$ python3 -q
>>> import numpy as np
>>> from numpy import linalg as LA
>>> np.set_printoptions(precision=2, suppress=True, linewidth=200, legacy="1.25")
>>> Z = np.sign(np.array([[0, 0, 1], [1, -2, 0], [2, -2, 2]]))
>>> B = (np.tril(Z, -1) + np.eye(3)) @ (np.triu(Z, 1) + np.eye(3))
>>> ev = np.array([0, 1, 1])
>>> arr = np.rint(B * ev @ LA.inv(B)) + 0
>>> arr
array([[-2.,  1.,  1.],
       [-3.,  2.,  1.],
       [-3.,  1.,  2.]])
>>> Uu, sig, Vh = LA.svd(arr)
>>> sig.round(2) + 0
array([5.74, 1.  , 0.  ])
>>> np.argmax(sig[:-1] / (sig[1:] + 1e-6)) + 1
2
>>> B = Uu[:, :2] @ np.diag(sig[:2]) @ Vh[:2]
>>> round(float(LA.norm(arr - B) / LA.norm(arr)), 2)
0.0
>>> LA.matrix_rank(arr, rtol=0.05)
2
>>> B = arr[0, 0] * arr[1:] - np.outer(arr[1:, 0], arr[0])
>>> B
array([[ 0., -1.,  1.],
       [ 0.,  1., -1.]])
>>> arr[:, 0] / arr[0, 0]
array([1. , 1.5, 1.5])
>>> th = np.radians(15)
>>> r_ = np.eye(3)
>>> r_[1, 1] = r_[2, 2] = np.cos(th)
>>> r_[1, 2], r_[2, 1] = -np.sin(th), np.sin(th)
>>> r_
array([[ 1.  ,  0.  ,  0.  ],
       [ 0.  ,  0.97, -0.26],
       [ 0.  ,  0.26,  0.97]])
>>> B = arr @ r_.T
>>> B
array([[-2.  ,  0.71,  1.22],
       [-3.  ,  1.67,  1.48],
       [-3.  ,  0.45,  2.19]])
>>> np.allclose(LA.norm(arr, axis=1), LA.norm(B, axis=1))
True
>>> round(float(LA.det(r_)), 2), np.round(np.trace(r_), 2)
(1.0, 2.93)
>>> np.allclose(arr @ arr.T, B @ B.T)
True
>>> np.round(LA.svd(arr, compute_uv=False), 2) + 0, np.round(LA.svd(B, compute_uv=False), 2) + 0
(array([5.74, 1.  , 0.  ]), array([5.74, 1.  , 0.  ]))
>>> np.abs(B - arr).max(axis=0)
array([0.  , 0.55, 0.48])
>>> np.unique(B.round(6), axis=0).shape
(3, 3)
>>> np.allclose(B[:-1].T @ LA.lstsq(B[:-1].T, B[-1])[0], B[-1])
True
>>> LA.lstsq(B[:-1].T, B[-1])[2]
2
>>> K = np.load("sample15.npy")
>>> K
array([[ 3,  2,  1],
       [ 6,  3,  4],
       [ 8,  4,  5],
       [10,  5,  7],
       [12,  8,  9],
       [13, 10, 11],
       [14, 12, 13],
       [14, 12, 13],
       [14, 15, 15],
       [15, 15, 16],
       [18, 15, 19],
       [19, 18, 19],
       [20, 19, 20],
       [22, 19, 23],
       [22, 22, 26],
       [24, 24, 26],
       [24, 26, 28],
       [25, 27, 30],
       [25, 28, 30],
       [27, 29, 31],
       [28, 32, 34],
       [29, 34, 36],
       [32, 37, 38],
       [35, 38, 38],
       [38, 40, 38],
       [40, 43, 41],
       [41, 46, 43]])
>>> Uu, sig, Vh = LA.svd(K)
>>> np.argmax(sig[:-1] / (sig[1:] + 1e-6)) + 1
1
>>> sig
array([223.2 ,  10.04,   6.77])
>>> B = Uu[:, :1] @ np.diag(sig[:1]) @ Vh[:1]
>>> LA.matrix_rank(K, rtol=0.05)
1
>>> LA.matrix_rank(B)
1
>>> round(LA.norm(K - B) / LA.norm(K), 2)
0.05
>>> round(float(np.abs(K - B).max()), 2)
3.07
